% ipython --no-banner

In [1]: import numpy as np

In [2]: from numpy import linalg as LA

In [3]: np.set_printoptions(precision=3, suppress=True, linewidth=200)

In [4]: rnd = lambda a: np.round(a, 3) + 0

In [5]: m1 = np.array([[5.0, 0.0, 0.0, 0.0, 0.0],
   ...:     [0.0, 5.0, 0.0, 4.0, 4.0],
   ...:     [0.0, 0.0, 5.0, 0.0, 0.0],
   ...:     [0.0, 4.0, 0.0, 5.0, 4.0],
   ...:     [0.0, 4.0, 0.0, 4.0, 5.0]])

In [6]: r0 = np.array([-3, -1, -2])

In [7]: np.array([np.convolve(row, r0, "same") for row in m1])
Out[7]: 
array([[ -5., -10.,   0.,   0.,   0.],
       [-15.,  -5., -22., -16., -12.],
       [  0., -15.,  -5., -10.,   0.],
       [-12.,  -4., -23., -17., -14.],
       [-12.,  -4., -20., -19., -13.]])

In [8]: M = np.loadtxt("case16.csv", delimiter=",")

In [9]: rnd(M)
Out[9]: 
array([[0.333, 0.333, 0.   , 0.333, 0.   , 0.   , 0.   ],
       [0.   , 0.5  , 0.   , 0.   , 0.5  , 0.   , 0.   ],
       [0.   , 0.   , 0.5  , 0.25 , 0.   , 0.25 , 0.   ],
       [0.2  , 0.   , 0.2  , 0.2  , 0.2  , 0.2  , 0.   ],
       [0.   , 0.   , 0.   , 0.   , 0.667, 0.   , 0.333],
       [0.   , 0.   , 0.25 , 0.   , 0.25 , 0.25 , 0.25 ],
       [0.167, 0.167, 0.167, 0.   , 0.167, 0.   , 0.333]])

In [10]: w1 = np.array([[0, 1, 0, -1],
    ...:     [-2, -1, -1, 1],
    ...:     [2, -2, 2, 2],
    ...:     [0, 1, -1, -1],
    ...:     [-2, -1, -2, 2],
    ...:     [-1, 1, 2, 1],
    ...:     [-2, -1, 2, -1]])

In [11]: beta = np.array([-5, 0, -2, -1])

In [12]: H = np.maximum(M @ w1 + beta, 0)

In [13]: rnd(H)
Out[13]: 
array([[0.   , 0.333, 0.   , 0.   ],
       [0.   , 0.   , 0.   , 0.5  ],
       [0.   , 0.   , 0.   , 0.   ],
       [0.   , 0.   , 0.   , 0.   ],
       [0.   , 0.   , 0.   , 0.   ],
       [0.   , 0.   , 0.   , 0.   ],
       [0.   , 0.   , 0.   , 0.   ]])

In [14]: Z = np.array([[-1, -2], [-2, -1], [-1, 2], [-2, 0]])

In [15]: w1 @ Z
Out[15]: 
array([[ 0, -1],
       [ 3,  3],
       [-4,  2],
       [ 1, -3],
       [ 2,  1],
       [-5,  5],
       [ 4,  9]])

In [16]: rnd(H @ Z)
Out[16]: 
array([[-0.667, -0.333],
       [-1.   ,  0.   ],
       [ 0.   ,  0.   ],
       [ 0.   ,  0.   ],
       [ 0.   ,  0.   ],
       [ 0.   ,  0.   ],
       [ 0.   ,  0.   ]])
